$ python -q
>>> import numpy as np
>>> from numpy import linalg as LA
>>> np.set_printoptions(precision=3, suppress=True, linewidth=140, sign=" ")
>>> mat = np.load("data.npy")
>>> mat
array([[ 9,  1,  7,  8,  8,  5,  5],
       [ 8,  2,  3,  0,  0,  4,  6],
       [ 4,  3,  7,  2,  5,  2,  5],
       [ 9,  4,  9,  7,  9,  3,  2],
       [ 0,  7,  9,  6,  4,  7,  2],
       [ 0,  7,  9,  6,  4,  7,  2]])
>>> LA.matrix_rank(mat, rtol=0.1)
np.int64(4)
>>> LA.cond(mat) > 100
np.True_
>>> round(LA.norm(mat, 2) / LA.norm(mat), 3)
np.float64(0.911)
>>> rng = np.random.default_rng(722)
>>> other = mat + rng.integers(-2, 3, (6, 5)) @ rng.integers(-2, 3, (5, 7))
>>> other
array([[  9,   4,   6,   8,  -3,  -4,   5],
       [  3,   1,   0,  -3,   6,   4,   2],
       [  2,   1,   7,   2,  15,   8,  11],
       [  6,   8,   5,   6,  13,   5,   8],
       [  1,   0,  13,   6,   9,  10,  -5],
       [  3,  12,   8,   9, -12,  -3,   4]])
>>> LA.matrix_rank(other - mat, tol=1e-8)
np.int64(5)
>>> other = np.array([[0, 1], [0, 0]])
>>> Z = np.array([[-2, 1, -2], [3, -3, 2], [3, -2, 3]])
>>> M = np.kron(other, Z)
>>> M
array([[ 0,  0,  0, -2,  1, -2],
       [ 0,  0,  0,  3, -3,  2],
       [ 0,  0,  0,  3, -2,  3],
       [ 0,  0,  0,  0,  0,  0],
       [ 0,  0,  0,  0,  0,  0],
       [ 0,  0,  0,  0,  0,  0]])
>>> # rank 3
>>> rk = LA.matrix_rank(M)
>>> rk
np.int64(3)
>>> null = LA.svd(M)[2][rk:].T
>>> print([int(LA.matrix_rank(M[:, :j + 1])) for j in range(6)])
[0, 0, 0, 1, 2, 3]
>>> np.allclose(M @ null, 0)
True
>>> LA.matrix_rank(M.T @ M), LA.matrix_rank(M @ M.T)
(np.int64(3), np.int64(3))
>>> null.shape
(6, 3)
>>> assert M == M.T
Traceback (most recent call last):
  File "<python-input-24>", line 1, in <module>
    assert M == M.T
           ^^^^^^^^
ValueError: The truth value of an array with more than one element is ambiguous. Use a.any() or a.all()
>>> np.allclose(M @ M.T, M.T @ M)
False
>>> print(round(float(np.abs(LA.eigvals(M)).max()), 3))
0.0
>>> LA.determinant(M)
Traceback (most recent call last):
  File "<python-input-27>", line 1, in <module>
    LA.determinant(M)
    ^^^^^^^^^^^^^^
AttributeError: module 'numpy.linalg' has no attribute 'determinant'
>>> np.sort(np.abs(LA.eigvals(M)))
array([ 0.,  0.,  0.,  0.,  0.,  0.])
>>> arr = np.load("sample0.npy")
>>> print(arr)
[[-0.906 -0.326  1.615 -0.05   0.679]
 [-0.302 -0.109  0.58  -0.329 -1.858]
 [-1.61   0.609 -0.706  0.723 -0.122]
 [ 0.     1.629  0.222 -1.126  0.173]
 [-0.704 -0.926 -0.712 -1.449  0.203]]
>>> np.round(LA.det(arr.T), 3)
np.float64(32.0)
>>> np.kron(np.eye(2, dtype=int), arr)
array([[-0.906, -0.326,  1.615, -0.05 ,  0.679, -0.   , -0.   ,  0.   , -0.   ,  0.   ],
       [-0.302, -0.109,  0.58 , -0.329, -1.858, -0.   , -0.   ,  0.   , -0.   , -0.   ],
       [-1.61 ,  0.609, -0.706,  0.723, -0.122, -0.   ,  0.   , -0.   ,  0.   , -0.   ],
       [ 0.   ,  1.629,  0.222, -1.126,  0.173,  0.   ,  0.   ,  0.   , -0.   ,  0.   ],
       [-0.704, -0.926, -0.712, -1.449,  0.203, -0.   , -0.   , -0.   , -0.   ,  0.   ],
       [-0.   , -0.   ,  0.   , -0.   ,  0.   , -0.906, -0.326,  1.615, -0.05 ,  0.679],
       [-0.   , -0.   ,  0.   , -0.   , -0.   , -0.302, -0.109,  0.58 , -0.329, -1.858],
       [-0.   ,  0.   , -0.   ,  0.   , -0.   , -1.61 ,  0.609, -0.706,  0.723, -0.122],
       [ 0.   ,  0.   ,  0.   , -0.   ,  0.   ,  0.   ,  1.629,  0.222, -1.126,  0.173],
       [-0.   , -0.   , -0.   , -0.   ,  0.   , -0.704, -0.926, -0.712, -1.449,  0.203]])
>>> np.round(np.einsum("ij,ji->", arr, arr), 3)
np.float64(-0.251)
>>> round(LA.det(2 * arr), 3), round(LA.det(arr), 3)
(np.float64(1024.0), np.float64(32.0))
>>> print(LA.eigvals(arr))
[ 2.   +0.j    -0.813+1.827j -0.813-1.827j -1.509+1.313j -1.509-1.313j]
>>> round(LA.eigvals(arr).sum().real, 3)
np.float64(-2.644)
>>> print(np.poly(arr))
[  1.      2.644   3.62   -7.241 -21.151 -32.   ]
